>>> import numpy as np
>>> import numpy.linalg as la
>>> np.set_printoptions(precision=2, suppress=True, linewidth=100, legacy="1.25")
>>> X = np.loadtxt("layer13.csv", delimiter=",")
>>> X
array([[-1.,  1.,  0.,  0.,  0.],
       [ 0., -1.,  1.,  0.,  0.],
       [ 0.,  0., -1.,  1.,  0.],
       [ 0.,  0.,  0., -1.,  1.],
       [ 0.,  0.,  0.,  0., -1.]])
>>> w, V = la.eig(X)
>>> X @ V[:, 0] - w[0] * V[:, 0]
array([0., 0., 0., 0., 0.])
>>> np.sort(la.eigvals(X @ X))
array([1., 1., 1., 1., 1.])
>>> np.sort(la.eigvals(la.inv(X)))
array([-1., -1., -1., -1., -1.])
>>> E = np.array([[0, 0, 0, 0, 1],
...     [0, 1, 0, 0, 0],
...     [0, 0, 0, 1, 0],
...     [0, 0, 1, 0, 0],
...     [1, 0, 0, 0, 0]])
>>> E
array([[0, 0, 0, 0, 1],
       [0, 1, 0, 0, 0],
       [0, 0, 0, 1, 0],
       [0, 0, 1, 0, 0],
       [1, 0, 0, 0, 0]])
>>> r0 = np.array([1, -2, -2, 0, 0])
>>> A2 = E + np.outer(r0, np.eye(5)[1])
>>> A2
array([[ 0.,  1.,  0.,  0.,  1.],
       [ 0., -1.,  0.,  0.,  0.],
       [ 0., -2.,  0.,  1.,  0.],
       [ 0.,  0.,  1.,  0.,  0.],
       [ 1.,  0.,  0.,  0.,  0.]])
>>> la.matrix_rank(la.inv(A2) - la.inv(E), tol=1e-8)
1
>>> O, V = la.qr(E[:, :4])[0], la.qr(E[:, 4:])[0]
>>> s = la.svd(O.T @ V, compute_uv=False)
>>> s
array([0.])
>>> np.degrees(np.arccos(s.clip(0, 1)))
array([90.])
>>> x = np.array([0, -2, -2, 0, 0])
>>> np.sign((E @ x).round(6))
array([ 0, -1,  0, -1,  0])
>>> (E @ x).argmax()
0
>>> E @ x
array([ 0, -2,  0, -2,  0])
>>> F = np.loadtxt("case2.csv", delimiter=",")
>>> F
array([[-2., -2., -3.,  0.,  0.],
       [-2., -2., -1.,  0.,  0.],
       [ 2.,  2.,  0.,  0.,  0.],
       [ 0.,  0.,  0., -1.,  0.],
       [ 0.,  0.,  0.,  0., -1.]])
>>> left, s, VT = la.svd(F, full_matrices=False)
>>> left.shape, s.shape, VT.shape
((5, 5), (5,), (5, 5))
>>> np.round(s / s[0], 2) + 0
array([1.  , 0.35, 0.18, 0.18, 0.  ])
>>> np.allclose(left * s @ VT, F)
True
>>> (s > 1e-8).sum()
4
>>> np.round(left.T @ left, 2) + 0
array([[1., 0., 0., 0., 0.],
       [0., 1., 0., 0., 0.],
       [0., 0., 1., 0., 0.],
       [0., 0., 0., 1., 0.],
       [0., 0., 0., 0., 1.]])
>>> np.round(VT @ VT.T, 2) + 0
array([[1., 0., 0., 0., 0.],
       [0., 1., 0., 0., 0.],
       [0., 0., 1., 0., 0.],
       [0., 0., 0., 1., 0.],
       [0., 0., 0., 0., 1.]])
>>> round(float(np.sqrt((s ** 2).sum())), 2), np.round(la.norm(F), 2)
(6.0, 6.0)
